% ipython --no-banner

In [1]: import numpy as np

In [2]: np.set_printoptions(suppress=True, linewidth=140)

In [3]: def rnd(a):
   ...:     return np.round(a, 3) + 0
   ...: 

In [4]: W0 = np.loadtxt("x.csv", delimiter=",")

In [5]: print(W0)
[[-2. -2.  3.  2. -1. -2.  1.  3.  2.  1.]
 [ 1. -2. -2.  3.  2. -1. -2.  1.  3.  2.]
 [ 2.  1. -2. -2.  3.  2. -1. -2.  1.  3.]
 [ 3.  2.  1. -2. -2.  3.  2. -1. -2.  1.]
 [ 1.  3.  2.  1. -2. -2.  3.  2. -1. -2.]
 [-2.  1.  3.  2.  1. -2. -2.  3.  2. -1.]
 [-1. -2.  1.  3.  2.  1. -2. -2.  3.  2.]
 [ 2. -1. -2.  1.  3.  2.  1. -2. -2.  3.]
 [ 3.  2. -1. -2.  1.  3.  2.  1. -2. -2.]
 [-2.  3.  2. -1. -2.  1.  3.  2.  1. -2.]]

In [6]: print(W0 @ np.ones(10))
[5. 5. 5. 5. 5. 5. 5. 5. 5. 5.]

In [7]: print(W0 @ (-1.0) ** np.arange(10))
[ 1. -1.  1. -1.  1. -1.  1. -1.  1. -1.]

In [8]: print(np.allclose(W0 @ W0.T, W0.T @ W0))
True

In [9]: print(rnd(np.fft.fft(W0[0])))
[  5.   +0.j     -0.809+2.939j -12.399-0.225j   0.309+4.755j  -0.101+2.49j    1.   +0.j     -0.101-2.49j    0.309-4.755j -12.399+0.225j
  -0.809-2.939j]

In [10]: M = np.load("arr.npy")

In [11]: print(M)
[[ 2.035  0.009  1.018  1.981  3.01   1.971 -0.003  1.017  2.974  1.026  3.017]
 [ 2.007 -0.037  0.973  2.013  3.048  2.025  0.005  1.006  3.005  1.011  3.01 ]
 [ 2.002  0.008  1.019  1.987  3.009  1.99   0.029  0.99   2.995  0.987  2.984]
 [ 2.006 -0.013  1.027  2.023  2.968  2.033  0.025  1.006  3.012  1.005  2.973]
 [ 2.016 -0.007  1.029  1.997  2.983  1.997 -0.009  0.984  2.958  0.983  2.969]
 [ 1.994 -0.027  1.015  1.974  3.013  2.063 -0.003  0.993  3.008  1.004  3.014]
 [ 2.011  0.006  0.973  2.007  3.011  1.997  0.002  0.976  3.02   0.999  2.993]
 [ 1.987 -0.021  1.006  2.014  3.002  1.991 -0.015  0.981  3.015  1.02   3.003]
 [ 1.959 -0.029  0.987  1.996  2.968  2.015 -0.041  1.     2.97   1.01   3.006]
 [ 2.024 -0.008  1.012  1.986  3.03   1.984  0.014  1.037  3.02   0.986  2.991]
 [ 2.033 -0.013  1.045  1.995  3.047  1.99  -0.026  1.004  3.029  1.001  2.956]
 [ 1.992  0.011  0.983  1.979  2.994  1.995 -0.016  0.992  3.025  1.027  2.983]
 [ 1.994  0.012  0.992  2.014  3.027  1.965  0.007  1.019  3.01   0.995  3.041]
 [ 1.962 -0.025  0.988  2.025  3.012  1.995 -0.001  1.025  3.017  1.037  2.974]
 [ 0.934 -0.001 -0.03   0.017  1.972  0.995  1.992 -0.012  3.012  3.025  0.017]
 [ 0.981 -0.001 -0.005 -0.011  2.041  1.026  2.015 -0.017  3.007  3.019 -0.015]
 [ 1.012 -0.015  0.044 -0.002  1.975  0.991  1.962  0.009  3.005  3.024 -0.041]
 [ 1.013  0.01  -0.021 -0.002  1.991  1.011  2.007 -0.006  2.968  3.009  0.003]
 [ 1.008 -0.004 -0.022  0.01   1.997  1.002  2.034  0.017  3.012  3.047  0.011]
 [ 1.005 -0.028 -0.037 -0.008  1.976  0.997  2.011  0.015  2.997  3.003  0.007]
 [ 1.014 -0.033 -0.035  0.004  2.051  0.983  2.027 -0.021  3.047  3.005  0.004]
 [ 0.973 -0.015  0.037  0.021  1.981  1.022  1.993 -0.03   3.028  2.992 -0.009]
 [ 1.012  0.005  0.015 -0.003  2.029  0.993  1.999  0.006  2.978  3.024 -0.009]
 [ 1.03  -0.028 -0.001  0.003  1.966  1.013  2.008 -0.031  3.001  3.002 -0.003]
 [ 1.022  0.014  0.016 -0.022  2.011  1.013  1.999  0.027  3.028  3.004  0.009]
 [ 0.997 -0.011 -0.031  0.007  2.008  0.996  1.986  0.001  3.019  2.988 -0.012]
 [ 1.012 -0.009  0.023  0.025  2.008  0.958  1.975  0.01   2.976  3.012 -0.006]
 [ 0.994  0.052 -0.036 -0.011  2.024  1.009  2.048 -0.035  3.009  2.981 -0.002]]

In [12]: print(rnd(np.abs(np.linalg.svd(M)[2][-1])))
[0.239 0.431 0.422 0.391 0.02  0.293 0.271 0.171 0.057 0.073 0.478]

In [13]: print([round(float(x), 3) for x in np.linalg.svd(M, compute_uv=False)[:3]])
[28.555, 12.937, 0.16]

In [14]: print(round(np.log10(np.linalg.cond(M))))
3
